>>> import numpy as np
>>> np.set_printoptions(precision=3, suppress=True, linewidth=160, floatmode="fixed")
>>> M = np.array([[7, 0, 5, 5, 1, 5],
...     [9, 8, 2, 8, 5, 9],
...     [2, 7, 0, 8, 3, 0],
...     [7, 1, 0, 6, 3, 9],
...     [4, 8, 0, 9, 4, 2]])
>>> left, s, vt = np.linalg.svd(M)
>>> s
array([27.845, 10.978,  4.705,  2.987,  0.261])
>>> A2 = left[:, :4] @ np.diag(s[:4]) @ vt[:4]
>>> round(float(np.linalg.norm(M - A2, 2)), 3), round(s[4], 3)
(0.261, np.float64(0.261))
>>> np.linalg.matrix_rank(A2)
np.int64(4)
>>> [round(float(x), 3) for x in np.linalg.svd(M, compute_uv=False)[:3]]
[27.845, 10.978, 4.705]
>>> np.round(np.linalg.norm(M, 2) / np.linalg.norm(M), 3)
np.float64(0.915)
>>> A2 = np.array([[-1, 0], [-2, -2], [0, -2], [0, 1], [0, -1], [0, -1]])
>>> np.linalg.matrix_rank(np.vstack([M, A2.T]))
np.int64(6)
>>> np.einsum("ij->j", M)
array([29, 24,  7, 36, 16, 25])
>>> t3 = np.stack([M, 5 * M, M[::-1]])
>>> np.linalg.matrix_rank(t3.reshape(3, -1))
np.int64(2)
>>> np.linalg.matrix_rank(t3)
array([5, 5, 5])
>>> t3.sum(axis=0)
array([[46,  8, 30, 39, 10, 32],
       [61, 49, 12, 54, 33, 63],
       [14, 49,  0, 56, 21,  0],
       [51, 14,  2, 44, 23, 63],
       [31, 48,  5, 59, 25, 17]])
>>> m1 = np.load("block13.npy")
>>> m1
array([[ -6,   3,   3,  -6],
       [-10,   5,   5, -10],
       [ -6,   3,   3,  -6],
       [  0,   0,   0,   0],
       [ -2,   1,   1,  -2],
       [-10,   5,   5, -10]])
>>> w1 = np.array([[1, 0, 1], [2, 2, 1], [3, 2, 1], [1, 0, 3], [3, 0, 2], [0, 3, 3]])
>>> beta = np.array([2, 1, 4])
>>> H = np.maximum(M @ w1 + beta, 0)
>>> (H > 0).astype(int)
array([[1, 1, 1],
       [1, 1, 1],
       [1, 1, 1],
       [1, 1, 1],
       [1, 1, 1]])
>>> np.linalg.matrix_rank(H)
np.int64(3)
>>> basis = np.array([[2, 1], [0, 3], [2, 0]])
>>> H @ basis
array([[160, 110],
       [280, 200],
       [156,  80],
       [178, 116],
       [200, 112]])
